$ python -q
>>> import numpy as np
>>> import numpy.linalg as la
>>> np.set_printoptions(precision=1, suppress=True, linewidth=140)
>>> def tidy(a):
...     return np.round(a, 1) + 0
... 
>>> A = np.array([[-2.0, 1.0, 1.0, 1.0],
...     [1.0, -2.0, 1.0, 1.0],
...     [1.0, 1.0, -2.0, 1.0],
...     [1.0, 1.0, 1.0, -2.0]])
>>> q, V = la.qr(A[:, :2])[0], la.qr(A[:, 2:])[0]
>>> s = la.svd(q.T @ V, compute_uv=False)
>>> print(tidy(s))
[0.8 0. ]
>>> print((s > 0.9).sum())
0
>>> arr = np.array([[1.6, 1.2, 0.6],
...     [-0.9, -0.1, 0.3],
...     [0.8, 0.7, -0.3],
...     [-0.2, 0.0, -0.3],
...     [-1.6, -0.7, -0.5],
...     [-0.2, 1.4, 0.3],
...     [-0.2, -0.4, -0.9],
...     [0.1, 1.2, -1.1],
...     [0.9, -1.3, 0.8],
...     [-0.5, 1.5, -0.5]])
>>> arr[2] *= 10
>>> print(arr)
[[ 1.6  1.2  0.6]
 [-0.9 -0.1  0.3]
 [ 8.   7.  -3. ]
 [-0.2  0.  -0.3]
 [-1.6 -0.7 -0.5]
 [-0.2  1.4  0.3]
 [-0.2 -0.4 -0.9]
 [ 0.1  1.2 -1.1]
 [ 0.9 -1.3  0.8]
 [-0.5  1.5 -0.5]]
>>> # row 2 dominates
>>> Ac = arr - arr.mean(axis=0)
>>> V = la.svd(Ac)[2][:1]
>>> other = Ac - Ac @ V.T @ V
>>> print(tidy(np.diag(V.T @ V)))
[0.5 0.4 0.1]
>>> print(tidy(np.cov(Ac @ V.T, rowvar=False)))
12.8
>>> Ac = (arr - arr.mean(axis=0)) / arr.std(axis=0)
>>> print(np.argwhere(np.abs(Ac) > 2))
[[2 0]
 [2 1]
 [2 2]]
>>> beta = la.lstsq(np.delete(Ac, 0, axis=1), Ac[:, 0])[0]
>>> print(np.abs(beta).argmax())
0
>>> z = arr[:, 0] > np.median(arr[:, 0])
>>> r0 = arr[z].mean(axis=0) - arr[~z].mean(axis=0)
>>> print(tidy(r0))
[ 3.2  1.7 -0.4]
>>> print(((arr - arr.mean(axis=0)) @ r0 > 0).astype(int))
[1 0 1 0 0 0 0 0 0 0]
>>> print((((arr - arr.mean(axis=0)) @ r0 > 0) == z).mean())
0.8
>>> G = arr.T @ arr
>>> print(tidy(la.eigvalsh(G)[::-1]))
[130.4   8.6   3.4]
>>> print(tidy(G))
[[ 71.1  57.1 -21.5]
 [ 57.1  58.4 -22.3]
 [-21.5 -22.3  12.8]]
>>> print(np.allclose(G, G.T))
True
>>> print(tidy(np.diag(G)))
[71.1 58.4 12.8]
>>> print(tidy(np.sort(np.abs(la.eigvals(G)))))
[  3.4   8.6 130.4]
>>> print(tidy(la.det(G)))
3820.9
>>> print(tidy(np.trace(G)))
142.4
>>> print(np.allclose(G, G.T))
True
>>> print(tidy(G @ G))
[[ 8782.9  7880.3 -3075. ]
 [ 7880.3  7175.9 -2814.3]
 [-3075.  -2814.3  1121.4]]
>>> print(np.allclose(G @ G.T, G.T @ G))
True
>>> X = np.load("case3.npy")
>>> print(tidy(X))
[[ 3.  -0.4  1.7  3. ]
 [-0.8 -0.1 -0.9  1.7]
 [-1.6  0.1 -1.2 -0.2]
 [ 2.4 -0.4  1.3  2.9]
 [ 0.5 -0.2 -0.2  2.8]
 [-2.   0.1 -1.5  0.1]
 [-2.8  0.2 -2.2  0.4]]
>>> print(la.cond(X) > 100)
True
